$ python3 -q
>>> import numpy as np
>>> np.set_printoptions(precision=3, suppress=True, linewidth=200)
>>> def rnd(a):
...     return np.round(a, 3) + 0
... 
>>> X = np.loadtxt("run6.csv", delimiter=",")
>>> X
array([[ 0.,  2.,  2., -3.,  0.,  0.,  0.,  2.,  0.,  0.,  0., -4.],
       [ 0., -4.,  0.,  0.,  0.,  0.,  2.,  0.,  0., -2., -5.,  0.],
       [-2.,  0.,  0.,  0.,  0.,  0., -2.,  0.,  0.,  0.,  0.,  0.],
       [ 0.,  0.,  0.,  0.,  0.,  0.,  0.,  0.,  0., -3.,  0., -1.],
       [ 0.,  0.,  5.,  0.,  0.,  0., -2.,  0.,  0.,  5.,  0.,  0.],
       [ 0.,  0.,  0., -1.,  0.,  0.,  0.,  0.,  4.,  0., -3.,  0.]])
>>> np.linalg.norm(X, axis=1).argmax()
np.int64(4)
>>> rnd(np.linalg.norm(X, "nuc"))
np.float64(30.035)
>>> rnd(np.linalg.norm(X) ** 2 / np.linalg.norm(X, 2) ** 2)
np.float64(2.45)
>>> rnd(np.linalg.norm(X[2] - X[3]))
np.float64(4.243)
>>> rnd(np.linalg.norm(X, 1)), rnd(np.linalg.norm(X, np.inf))
(np.float64(10.0), np.float64(13.0))
>>> arr = np.loadtxt("layer3.csv", delimiter=",")
>>> arr
array([[-8.,  6., -6., -3., -4.,  3.,  8., -2.,  1., -2.,  5.,  1.,  1., -4.],
       [ 8., -4., -5.,  4., -9., -6., -3.,  1., -7.,  0., -7., -2.,  0., -6.],
       [-2.,  5.,  2., -2., -7., -8.,  5.,  0.,  7., -9., -9., -7., -8., -5.],
       [-9., -3.,  2., -1., -4., -2.,  1.,  2.,  1.,  6.,  7.,  9.,  7.,  7.],
       [-5., -3., -5.,  7.,  4.,  8., -9.,  7.,  7., -4., -9., -9.,  3.,  1.]])
>>> f, g = arr[4], arr[2]
>>> f @ f
np.float64(555.0)
>>> p = (f @ g) / (f @ f) * f
>>> np.linalg.matrix_rank(np.outer(f, g))
np.int64(1)
>>> rnd(np.linalg.norm(f + g) ** 2 + np.linalg.norm(f - g) ** 2)
np.float64(2158.0)
>>> rnd((g - p) @ f)
np.float64(0.0)
>>> m1 = np.loadtxt("data.csv", delimiter=",")
>>> m1
array([[ 0., -1., -2., -2., -1., -2., -3.,  0., -3., -2.],
       [ 0.,  0.,  0.,  0.,  0.,  0.,  0.,  0.,  0.,  0.],
       [ 0.,  0.,  0.,  0.,  0.,  0.,  0.,  0.,  0.,  0.],
       [ 0., -2., -4., -4., -2., -4., -6.,  0., -6., -4.],
       [ 0.,  0.,  0.,  0.,  0.,  0.,  0.,  0.,  0.,  0.],
       [ 0.,  2.,  4.,  4.,  2.,  4.,  6.,  0.,  6.,  4.],
       [ 0.,  0.,  0.,  0.,  0.,  0.,  0.,  0.,  0.,  0.],
       [ 0.,  0.,  0.,  0.,  0.,  0.,  0.,  0.,  0.,  0.],
       [ 0., -2., -4., -4., -2., -4., -6.,  0., -6., -4.],
       [ 0., -1., -2., -2., -1., -2., -3.,  0., -3., -2.],
       [ 0.,  1.,  2.,  2.,  1.,  2.,  3.,  0.,  3.,  2.],
       [ 0., -2., -4., -4., -2., -4., -6.,  0., -6., -4.],
       [ 0.,  1.,  2.,  2.,  1.,  2.,  3.,  0.,  3.,  2.]])
>>> # looks like rank 1
>>> Uu, sv, VT = np.linalg.svd(m1)
>>> np.argmax(sv[:-1] / (sv[1:] + 1e-6)) + 1
np.int64(1)
>>> Y = Uu[:, :1] @ np.diag(sv[:1]) @ VT[:1]
>>> np.linalg.matrix_rank(m1, rtol=0.05)
np.int64(1)
>>> A = np.load("w.npy")
>>> A
array([[11,  3,  9,  9,  2,  9,  8],
       [ 3,  5,  9,  6,  2,  6,  3],
       [ 9,  9, 19, 11,  6, 11,  8],
       [ 9,  6, 11, 13,  0, 13,  7],
       [ 2,  2,  6,  0,  4,  0,  2],
       [ 9,  6, 11, 13,  0, 13,  7],
       [ 8,  3,  8,  7,  2,  7,  6]])
>>> # equal to its transpose
>>> np.trace(A)
np.int64(71)
>>> np.allclose(A, A.T)
True
>>> A @ A
array([[441, 265, 571, 506, 106, 506, 347],
       [265, 200, 411, 333,  84, 333, 217],
       [571, 411, 865, 686, 190, 686, 465],
       [506, 333, 686, 625, 110, 625, 402],
       [106,  84, 190, 110,  64, 110,  90],
       [506, 333, 686, 625, 110, 625, 402],
       [347, 217, 465, 402,  90, 402, 275]])
>>> np.linalg.matrix_power(A, 2)
array([[441, 265, 571, 506, 106, 506, 347],
       [265, 200, 411, 333,  84, 333, 217],
       [571, 411, 865, 686, 190, 686, 465],
       [506, 333, 686, 625, 110, 625, 402],
       [106,  84, 190, 110,  64, 110,  90],
       [506, 333, 686, 625, 110, 625, 402],
       [347, 217, 465, 402,  90, 402, 275]])
>>> np.allclose(A @ A.T, A.T @ A)
True
>>> Y = np.array([[2, 3, 3],
...     [1, -1, 1],
...     [-3, -3, 0],
...     [0, -1, 0],
...     [3, 1, 1],
...     [0, -1, 0],
...     [-1, 2, 2]])
>>> np.linalg.matrix_rank(np.vstack([A, Y.T]))
np.int64(6)
>>> np.vstack([A, Y.T]).shape
(10, 7)
>>> Y.T @ A.T
array([[ -4, -13, -20, -16,  -2, -16,  -5],
       [  3, -27, -39, -24,  -6, -24,  -3],
       [ 54,  22,  58,  47,  16,  47,  41]])
>>> np.linalg.matrix_rank(A @ Y)
np.int64(3)
>>> Uu, sv, VT = np.linalg.svd(A, full_matrices=False)
>>> rnd(Uu.T @ A @ VT.T)
array([[54.277,  0.   ,  0.   ,  0.   ,  0.   ,  0.   ,  0.   ],
       [ 0.   , 10.502,  0.   ,  0.   ,  0.   ,  0.   ,  0.   ],
       [ 0.   ,  0.   ,  6.221,  0.   ,  0.   ,  0.   ,  0.   ],
       [ 0.   ,  0.   ,  0.   ,  0.   ,  0.   ,  0.   ,  0.   ],
       [ 0.   ,  0.   ,  0.   ,  0.   ,  0.   ,  0.   ,  0.   ],
       [ 0.   ,  0.   ,  0.   ,  0.   ,  0.   ,  0.   ,  0.   ],
       [ 0.   ,  0.   ,  0.   ,  0.   ,  0.   ,  0.   ,  0.   ]])
>>> (sv > 1e-8).sum()
np.int64(3)
>>> np.abs(Uu[:, 0]).round(6).argmax()
np.int64(2)
>>> rnd(Uu.T @ Uu)
array([[1., 0., 0., 0., 0., 0., 0.],
       [0., 1., 0., 0., 0., 0., 0.],
       [0., 0., 1., 0., 0., 0., 0.],
       [0., 0., 0., 1., 0., 0., 0.],
       [0., 0., 0., 0., 1., 0., 0.],
       [0., 0., 0., 0., 0., 1., 0.],
       [0., 0., 0., 0., 0., 0., 1.]])
>>> r = np.linalg.matrix_rank(A)
>>> r
np.int64(3)
>>> N = np.linalg.svd(A)[2][r:].T
>>> N.shape
(7, 4)
>>> np.linalg.matrix_rank(A.T @ A), np.linalg.matrix_rank(A @ A.T)
(np.int64(3), np.int64(3))
>>> [int(np.linalg.matrix_rank(A[:i])) for i in range(1, len(A) + 1)]
[1, 2, 3, 3, 3, 3, 3]
>>> F = np.loadtxt("x.csv", delimiter=",")
>>> F
array([[6., 5., 0., 5., 0., 0., 0., 0., 0., 0., 5., 0., 5., 0., 0., 0.],
       [5., 6., 0., 5., 0., 0., 0., 0., 0., 0., 5., 0., 5., 0., 0., 0.],
       [0., 0., 6., 0., 5., 5., 5., 0., 0., 5., 0., 0., 0., 0., 0., 0.],
       [5., 5., 0., 6., 0., 0., 0., 0., 0., 0., 5., 0., 5., 0., 0., 0.],
       [0., 0., 5., 0., 6., 5., 5., 0., 0., 5., 0., 0., 0., 0., 0., 0.],
       [0., 0., 5., 0., 5., 6., 5., 0., 0., 5., 0., 0., 0., 0., 0., 0.],
       [0., 0., 5., 0., 5., 5., 6., 0., 0., 5., 0., 0., 0., 0., 0., 0.],
       [0., 0., 0., 0., 0., 0., 0., 6., 5., 0., 0., 5., 0., 5., 5., 5.],
       [0., 0., 0., 0., 0., 0., 0., 5., 6., 0., 0., 5., 0., 5., 5., 5.],
       [0., 0., 5., 0., 5., 5., 5., 0., 0., 6., 0., 0., 0., 0., 0., 0.],
       [5., 5., 0., 5., 0., 0., 0., 0., 0., 0., 6., 0., 5., 0., 0., 0.],
       [0., 0., 0., 0., 0., 0., 0., 5., 5., 0., 0., 6., 0., 5., 5., 5.],
       [5., 5., 0., 5., 0., 0., 0., 0., 0., 0., 5., 0., 6., 0., 0., 0.],
       [0., 0., 0., 0., 0., 0., 0., 5., 5., 0., 0., 5., 0., 6., 5., 5.],
       [0., 0., 0., 0., 0., 0., 0., 5., 5., 0., 0., 5., 0., 5., 6., 5.],
       [0., 0., 0., 0., 0., 0., 0., 5., 5., 0., 0., 5., 0., 5., 5., 6.]])
>>> # symmetric, so the eigenvalues are real
>>> ev, evecs = np.linalg.eigh(F)
>>> x = np.array([-5, 5, 5, -2, -3, -1, 2, -4, 3, -4, -5, -2, -4, -2, -3, -4])
>>> np.abs(F).sum(axis=1).max(), rnd(np.abs(ev).max())
(np.float64(31.0), np.float64(31.0))
>>> rnd(x @ F @ x / (x @ x)), rnd(ev[0]), rnd(ev[-1])
(np.float64(7.394), np.float64(1.0), np.float64(31.0))
>>> (np.sign(evecs[:, -1].round(6)) == np.sign(evecs[0, -1].round(6))).astype(int)
array([1, 1, 1, 1, 1, 1, 1, 0, 0, 1, 1, 0, 1, 0, 0, 0])
